$ python -q
>>> import numpy as np
>>> import numpy.linalg as la
>>> np.set_printoptions(precision=2, suppress=True, linewidth=200)
>>> def rd(a):
...     return np.round(a, 2) + 0
... 
>>> arr = np.load("x.npy")
>>> print(arr)
[[0 0 0 0 0 0 0 0 0 0 0 2 0 0 0]
 [0 0 0 0 0 0 0 0 0 1 0 0 0 0 0]
 [3 0 0 0 0 0 0 0 0 0 0 0 0 0 0]
 [0 0 0 0 2 0 0 0 0 0 0 0 0 0 0]
 [0 0 0 0 0 0 0 0 0 0 0 0 0 0 0]
 [0 0 0 0 0 0 1 0 0 0 0 0 0 0 0]
 [0 0 0 0 0 0 0 0 0 0 1 0 0 0 0]
 [0 0 0 0 0 0 0 0 0 0 0 0 0 0 0]
 [0 0 0 0 0 0 0 0 0 0 0 0 0 0 0]
 [0 0 0 0 0 0 0 0 0 0 0 0 0 0 0]
 [0 0 0 0 0 0 0 0 0 0 0 0 3 0 0]
 [0 1 0 0 0 0 0 0 0 0 0 0 0 0 0]
 [0 0 0 2 0 0 0 0 0 0 0 0 0 0 0]
 [0 0 0 0 0 3 0 0 0 0 0 0 0 0 0]
 [0 0 0 0 0 0 0 0 3 0 0 0 0 0 0]]
>>> T = np.stack([arr, 2 * arr, arr[::-1]])
>>> print(rd(la.norm(T, axis=(1, 2))))
[ 7.21 14.42  7.21]
>>> la.matrix_rank(T)
array([11, 11, 11])
>>> la.matrix_rank(T.reshape(3, -1))
np.int64(2)
>>> np.einsum("bij,cij->bc", T, T)
array([[ 52, 104,   0],
       [104, 208,   0],
       [  0,   0,  52]])
>>> print(T.shape)
(3, 15, 15)
>>> A = np.array([[1, 3, 1, -3, -2, -1, -1, 3, -1, -1, 0, 0, 3, 2, -1],
...     [-1, 2, 1, -1, -3, 2, -3, -2, -1, -3, 2, 1, -1, 2, -1],
...     [3, 0, -3, -3, 2, 0, 1, 2, -2, 2, 1, -1, -3, 2, 0],
...     [3, -3, -3, -3, -2, -2, -2, 1, -1, 0, 3, 3, -1, 3, 0],
...     [-2, 3, 0, -1, -3, 0, -3, 3, 1, 0, 3, 1, 1, 0, -1],
...     [3, -1, -3, 1, 3, 1, -3, -1, -3, 0, 2, 2, 1, -1, -2],
...     [2, 2, -2, 2, 2, 1, -1, -1, -3, -3, -3, 1, -1, -2, 1],
...     [1, -1, 0, 0, 0, -1, -3, -2, -1, 1, 1, 0, 0, 0, -3],
...     [0, 2, 2, 0, -2, -1, 2, -1, 1, -2, -3, 0, -2, -1, 0],
...     [1, 2, 1, 1, 1, 1, -1, -2, -3, 2, -1, 2, 2, -1, 3]])
>>> A
array([[ 1,  3,  1, -3, -2, -1, -1,  3, -1, -1,  0,  0,  3,  2, -1],
       [-1,  2,  1, -1, -3,  2, -3, -2, -1, -3,  2,  1, -1,  2, -1],
       [ 3,  0, -3, -3,  2,  0,  1,  2, -2,  2,  1, -1, -3,  2,  0],
       [ 3, -3, -3, -3, -2, -2, -2,  1, -1,  0,  3,  3, -1,  3,  0],
       [-2,  3,  0, -1, -3,  0, -3,  3,  1,  0,  3,  1,  1,  0, -1],
       [ 3, -1, -3,  1,  3,  1, -3, -1, -3,  0,  2,  2,  1, -1, -2],
       [ 2,  2, -2,  2,  2,  1, -1, -1, -3, -3, -3,  1, -1, -2,  1],
       [ 1, -1,  0,  0,  0, -1, -3, -2, -1,  1,  1,  0,  0,  0, -3],
       [ 0,  2,  2,  0, -2, -1,  2, -1,  1, -2, -3,  0, -2, -1,  0],
       [ 1,  2,  1,  1,  1,  1, -1, -2, -3,  2, -1,  2,  2, -1,  3]])
>>> theta = np.radians(45)
>>> R = np.eye(15)
>>> R[8, 8] = R[9, 9] = np.cos(theta)
>>> R[8, 9], R[9, 8] = -np.sin(theta), np.sin(theta)
>>> B = A @ R.T
>>> rd(la.svd(A, compute_uv=False)), rd(la.svd(B, compute_uv=False))
(array([12.05, 11.15,  9.29,  7.23,  6.63,  5.09,  4.43,  4.21,  3.09,  1.47]), array([12.05, 11.15,  9.29,  7.23,  6.63,  5.09,  4.43,  4.21,  3.09,  1.47]))
>>> rd(la.det(R)), rd(np.trace(R))
(np.float64(1.0), np.float64(14.41))
>>> rd(B)
array([[ 1.  ,  3.  ,  1.  , -3.  , -2.  , -1.  , -1.  ,  3.  ,  0.  , -1.41,  0.  ,  0.  ,  3.  ,  2.  , -1.  ],
       [-1.  ,  2.  ,  1.  , -1.  , -3.  ,  2.  , -3.  , -2.  ,  1.41, -2.83,  2.  ,  1.  , -1.  ,  2.  , -1.  ],
       [ 3.  ,  0.  , -3.  , -3.  ,  2.  ,  0.  ,  1.  ,  2.  , -2.83,  0.  ,  1.  , -1.  , -3.  ,  2.  ,  0.  ],
       [ 3.  , -3.  , -3.  , -3.  , -2.  , -2.  , -2.  ,  1.  , -0.71, -0.71,  3.  ,  3.  , -1.  ,  3.  ,  0.  ],
       [-2.  ,  3.  ,  0.  , -1.  , -3.  ,  0.  , -3.  ,  3.  ,  0.71,  0.71,  3.  ,  1.  ,  1.  ,  0.  , -1.  ],
       [ 3.  , -1.  , -3.  ,  1.  ,  3.  ,  1.  , -3.  , -1.  , -2.12, -2.12,  2.  ,  2.  ,  1.  , -1.  , -2.  ],
       [ 2.  ,  2.  , -2.  ,  2.  ,  2.  ,  1.  , -1.  , -1.  ,  0.  , -4.24, -3.  ,  1.  , -1.  , -2.  ,  1.  ],
       [ 1.  , -1.  ,  0.  ,  0.  ,  0.  , -1.  , -3.  , -2.  , -1.41,  0.  ,  1.  ,  0.  ,  0.  ,  0.  , -3.  ],
       [ 0.  ,  2.  ,  2.  ,  0.  , -2.  , -1.  ,  2.  , -1.  ,  2.12, -0.71, -3.  ,  0.  , -2.  , -1.  ,  0.  ],
       [ 1.  ,  2.  ,  1.  ,  1.  ,  1.  ,  1.  , -1.  , -2.  , -3.54, -0.71, -1.  ,  2.  ,  2.  , -1.  ,  3.  ]])
>>> r0 = np.array([-1, 1])
>>> print(np.cross(A[5, :3], A[0, :3]))
[ 8 -6 10]
>>> B = A / np.sqrt((A ** 2).mean(axis=1, keepdims=True))
>>> la.matrix_rank(A - A.mean(axis=1, keepdims=True))
np.int64(10)
>>> print(rd(la.norm(B, axis=1)))
[3.87 3.87 3.87 3.87 3.87 3.87 3.87 3.87 3.87 3.87]
>>> Uu, sig, Vt = la.svd(arr)
>>> np.argmax(sig[:-1] / (sig[1:] + 1e-6)) + 1
np.int64(11)
>>> sig
array([3., 3., 3., 3., 2., 2., 2., 1., 1., 1., 1., 0., 0., 0., 0.])
>>> B = Uu[:, :11] @ np.diag(sig[:11]) @ Vt[:11]
>>> np.abs(arr - B).max()
np.float64(0.0)
>>> print(rd(la.norm(arr - B, 2)), sig[11])
0.0 0.0
>>> la.matrix_rank(B)
np.int64(11)
>>> data = np.loadtxt("dump.csv", delimiter=",")
>>> rd(data)
array([[ 1.4 ,  0.55,  0.18,  0.2 , -0.07, -0.29, -0.32, -0.2 ,  0.01, -0.05],
       [ 0.55,  2.13, -0.55, -0.09, -0.18,  0.08, -0.1 , -0.12, -0.09,  0.1 ],
       [ 0.18, -0.55,  2.3 ,  0.35,  0.25,  0.02,  0.23,  0.17,  0.16, -0.11],
       [ 0.2 , -0.09,  0.35,  1.91, -0.67, -0.04, -0.25, -0.62, -0.5 , -0.68],
       [-0.07, -0.18,  0.25, -0.67,  1.23,  0.61,  0.36,  0.18, -0.26,  0.12],
       [-0.29,  0.08,  0.02, -0.04,  0.61,  0.56, -2.04,  0.04,  0.12,  0.13],
       [-0.32, -0.1 ,  0.23, -0.25,  0.36, -2.04,  0.42, -0.44,  0.76,  0.42],
       [-0.2 , -0.12,  0.17, -0.62,  0.18,  0.04, -0.44,  2.01, -0.33, -0.5 ],
       [ 0.01, -0.09,  0.16, -0.5 , -0.26,  0.12,  0.76, -0.33,  0.6 , -0.09],
       [-0.05,  0.1 , -0.11, -0.68,  0.12,  0.13,  0.42, -0.5 , -0.09,  1.45]])
>>> rk = la.matrix_rank(data)
>>> print(rk)
9
>>> ns = la.svd(data)[2][rk:].T
>>> [int(la.matrix_rank(data[:, :j + 1])) for j in range(10)]
[1, 2, 3, 4, 5, 6, 7, 8, 9, 9]
>>> rng = np.random.default_rng(364870)
>>> idx = rng.permutation(10)
>>> idx
array([1, 7, 8, 2, 5, 3, 4, 9, 0, 6])
>>> B = data[idx][:, idx]
>>> print(rd(np.diag(B)))
[2.13 2.01 0.6  2.3  0.56 1.91 1.23 1.45 1.4  0.42]
>>> rd(B)
array([[ 2.13, -0.12, -0.09, -0.55,  0.08, -0.09, -0.18,  0.1 ,  0.55, -0.1 ],
       [-0.12,  2.01, -0.33,  0.17,  0.04, -0.62,  0.18, -0.5 , -0.2 , -0.44],
       [-0.09, -0.33,  0.6 ,  0.16,  0.12, -0.5 , -0.26, -0.09,  0.01,  0.76],
       [-0.55,  0.17,  0.16,  2.3 ,  0.02,  0.35,  0.25, -0.11,  0.18,  0.23],
       [ 0.08,  0.04,  0.12,  0.02,  0.56, -0.04,  0.61,  0.13, -0.29, -2.04],
       [-0.09, -0.62, -0.5 ,  0.35, -0.04,  1.91, -0.67, -0.68,  0.2 , -0.25],
       [-0.18,  0.18, -0.26,  0.25,  0.61, -0.67,  1.23,  0.12, -0.07,  0.36],
       [ 0.1 , -0.5 , -0.09, -0.11,  0.13, -0.68,  0.12,  1.45, -0.05,  0.42],
       [ 0.55, -0.2 ,  0.01,  0.18, -0.29,  0.2 , -0.07, -0.05,  1.4 , -0.32],
       [-0.1 , -0.44,  0.76,  0.23, -2.04, -0.25,  0.36,  0.42, -0.32,  0.42]])
>>> rd(np.trace(B))
np.float64(14.0)
>>> print(np.allclose(B, data))
False
>>> np.abs(np.diag(la.qr(B)[1])) > 1e-9
array([ True,  True,  True,  True,  True,  True,  True,  True,  True, False])
>>> rd(np.trace(la.pinv(B) @ B))
np.float64(9.0)
>>> rd(B @ la.pinv(B) @ B)
array([[ 2.13, -0.12, -0.09, -0.55,  0.08, -0.09, -0.18,  0.1 ,  0.55, -0.1 ],
       [-0.12,  2.01, -0.33,  0.17,  0.04, -0.62,  0.18, -0.5 , -0.2 , -0.44],
       [-0.09, -0.33,  0.6 ,  0.16,  0.12, -0.5 , -0.26, -0.09,  0.01,  0.76],
       [-0.55,  0.17,  0.16,  2.3 ,  0.02,  0.35,  0.25, -0.11,  0.18,  0.23],
       [ 0.08,  0.04,  0.12,  0.02,  0.56, -0.04,  0.61,  0.13, -0.29, -2.04],
       [-0.09, -0.62, -0.5 ,  0.35, -0.04,  1.91, -0.67, -0.68,  0.2 , -0.25],
       [-0.18,  0.18, -0.26,  0.25,  0.61, -0.67,  1.23,  0.12, -0.07,  0.36],
       [ 0.1 , -0.5 , -0.09, -0.11,  0.13, -0.68,  0.12,  1.45, -0.05,  0.42],
       [ 0.55, -0.2 ,  0.01,  0.18, -0.29,  0.2 , -0.07, -0.05,  1.4 , -0.32],
       [-0.1 , -0.44,  0.76,  0.23, -2.04, -0.25,  0.36,  0.42, -0.32,  0.42]])
